>>> import numpy as np
>>> from numpy import linalg as LA
>>> np.set_printoptions(suppress=True, linewidth=140)
>>> tidy = lambda a: np.round(a, 3) + 0
>>> W0 = np.load("out2.npy")
>>> W0
array([[ 5,  6,  7,  8],
       [ 9, 10, 11, 12],
       [13, 14, 15, 16],
       [17, 18, 19, 20]])
>>> th = np.radians(72)
>>> R = np.eye(4)
>>> R[3, 3] = R[1, 1] = np.cos(th)
>>> R[3, 1], R[1, 3] = -np.sin(th), np.sin(th)
>>> tidy(R)
array([[ 1.   ,  0.   ,  0.   ,  0.   ],
       [ 0.   ,  0.309,  0.   ,  0.951],
       [ 0.   ,  0.   ,  1.   ,  0.   ],
       [ 0.   , -0.951,  0.   ,  0.309]])
>>> M2 = W0 @ R.T
>>> tidy(np.abs(M2 - W0).max(axis=0))
array([ 0.   ,  6.583,  0.   , 30.939])
>>> mat = np.array([[-4.0, -5.0, 0.0, 0.0],
...     [-5.0, 3.0, 0.0, 0.0],
...     [0.0, 0.0, -2.0, -3.0],
...     [0.0, 0.0, 1.0, 0.0]])
>>> Q, R = LA.qr(mat)
>>> tidy(np.trace(Q @ Q.T))
np.float64(4.0)
>>> tidy(Q)
array([[-0.625, -0.781,  0.   ,  0.   ],
       [-0.781,  0.625,  0.   ,  0.   ],
       [ 0.   ,  0.   , -0.894,  0.447],
       [ 0.   ,  0.   ,  0.447,  0.894]])
>>> tidy(np.abs(np.diag(R)))
array([6.403, 5.778, 2.236, 1.342])
>>> np.allclose(R.T @ R, mat.T @ mat)
True
>>> tidy(R)
array([[ 6.403,  0.781,  0.   ,  0.   ],
       [ 0.   ,  5.778,  0.   ,  0.   ],
       [ 0.   ,  0.   ,  2.236,  2.683],
       [ 0.   ,  0.   ,  0.   , -1.342]])
>>> x0 = np.array([1, 2, 2, 1])
>>> rhs = mat @ x0
>>> rhs
array([-14.,   1.,  -7.,   2.])
>>> tidy(LA.solve(mat.T, mat[3]))
array([0., 0., 0., 1.])
>>> tidy(LA.solve(mat, 3 * rhs))
array([3., 6., 6., 3.])
>>> tidy(LA.solve(mat, rhs + mat[:, 0]))
array([2., 2., 2., 1.])
>>> E = np.loadtxt("sample14.csv", delimiter=",")
>>> tidy(E)
array([[ 1.828, -0.559, -0.043],
       [-0.559,  0.183, -0.14 ],
       [-0.043, -0.14 ,  1.989]])
>>> M2 = E / LA.norm(E, axis=1, keepdims=True)
>>> gram = M2 @ M2.T
>>> (gram - 2 * np.eye(3)).round(6).argmax(axis=1)
array([2, 2, 0])
>>> (np.abs(gram) > 0.9).astype(int)
array([[1, 1, 0],
       [1, 1, 0],
       [0, 0, 1]])
>>> tidy(gram)
array([[ 1.   , -0.967, -0.023],
       [-0.967,  1.   , -0.232],
       [-0.023, -0.232,  1.   ]])
>>> feats = np.array([[1, -1, 1, -1, 1, -1, 1, -1],
...     [1, -1, -1, 1, -1, 1, 1, -1],
...     [1, -1, 1, -1, -1, 1, -1, 1]])
>>> blk = np.stack([feats, 5 * feats, feats[::-1]])
>>> (blk @ feats.T).shape
(3, 3, 3)
>>> tidy(LA.norm(blk, axis=(1, 2)))
array([ 4.899, 24.495,  4.899])
>>> np.einsum("bij,cij->bc", blk, blk)
array([[ 24, 120,   8],
       [120, 600,  40],
       [  8,  40,  24]])
>>> A = np.loadtxt("arr.csv", delimiter=",")
>>> A
array([[-3.,  9., -3.,  9., -3.,  9.],
       [ 0., -2.,  0., -2.,  0., -2.],
       [-9.,  4., -9.,  4., -9.,  4.],
       [-3.,  9., -3.,  9., -3.,  9.],
       [ 0., -2.,  0., -2.,  0., -2.],
       [-9.,  4., -9.,  4., -9.,  4.]])
>>> Uu, sigma, Vh = LA.svd(A)
>>> tidy(sigma)
array([30.862, 13.913,  0.   ,  0.   ,  0.   ,  0.   ])
>>> np.argmax(sigma[:-1] / (sigma[1:] + 1e-6)) + 1
np.int64(2)
>>> M2 = Uu[:, :2] @ np.diag(sigma[:2]) @ Vh[:2]
>>> tidy(LA.norm(A - M2) / LA.norm(A))
np.float64(0.0)
>>> tidy(LA.norm(A - M2, 2)), tidy(sigma[2])
(np.float64(0.0), np.float64(0.0))
>>> LA.matrix_rank(A, rtol=0.05)
np.int64(2)
>>> tidy(M2)
array([[-3.,  9., -3.,  9., -3.,  9.],
       [ 0., -2.,  0., -2.,  0., -2.],
       [-9.,  4., -9.,  4., -9.,  4.],
       [-3.,  9., -3.,  9., -3.,  9.],
       [ 0., -2.,  0., -2.,  0., -2.],
       [-9.,  4., -9.,  4., -9.,  4.]])
>>> np.abs(np.diag(LA.qr(A)[1])) > 1e-9
array([ True,  True, False, False, False, False])
>>> tidy(A @ LA.pinv(A) @ A)
array([[-3.,  9., -3.,  9., -3.,  9.],
       [ 0., -2.,  0., -2.,  0., -2.],
       [-9.,  4., -9.,  4., -9.,  4.],
       [-3.,  9., -3.,  9., -3.,  9.],
       [ 0., -2.,  0., -2.,  0., -2.],
       [-9.,  4., -9.,  4., -9.,  4.]])
>>> LA.lstsq(A[:-1].T, A[-1])[2]
np.int32(2)
>>> Uu, sigma, Vh = LA.svd(A)
>>> evecs = Vh[:(sigma > 1e-8).sum()]
>>> rng = np.random.default_rng(32084)
>>> x0 = A[2] + 4 * A[3] + rng.integers(2) * np.eye(6)[1]
>>> x0
array([-21.,  41., -21.,  40., -21.,  40.])
>>> np.allclose(evecs.T @ evecs @ x0, x0)
False
>>> tidy(np.diag(evecs.T @ evecs))
array([0.333, 0.333, 0.333, 0.333, 0.333, 0.333])
>>> tidy(LA.norm(x0 - evecs.T @ evecs @ x0))
np.float64(0.816)
>>> Uu, sigma, Vh = LA.svd(A, full_matrices=False)
>>> tidy(Uu.T @ Uu)
array([[1., 0., 0., 0., 0., 0.],
       [0., 1., 0., 0., 0., 0.],
       [0., 0., 1., 0., 0., 0.],
       [0., 0., 0., 1., 0., 0.],
       [0., 0., 0., 0., 1., 0.],
       [0., 0., 0., 0., 0., 1.]])
>>> tidy(sigma)
array([30.862, 13.913,  0.   ,  0.   ,  0.   ,  0.   ])
>>> tidy(sigma / sigma[0])
array([1.   , 0.451, 0.   , 0.   , 0.   , 0.   ])
>>> tidy(np.cumsum(sigma ** 2) / np.sum(sigma ** 2))
array([0.831, 1.   , 1.   , 1.   , 1.   , 1.   ])
>>> tidy(Vh @ Vh.T)
array([[1., 0., 0., 0., 0., 0.],
       [0., 1., 0., 0., 0., 0.],
       [0., 0., 1., 0., 0., 0.],
       [0., 0., 0., 1., 0., 0.],
       [0., 0., 0., 0., 1., 0.],
       [0., 0., 0., 0., 0., 1.]])
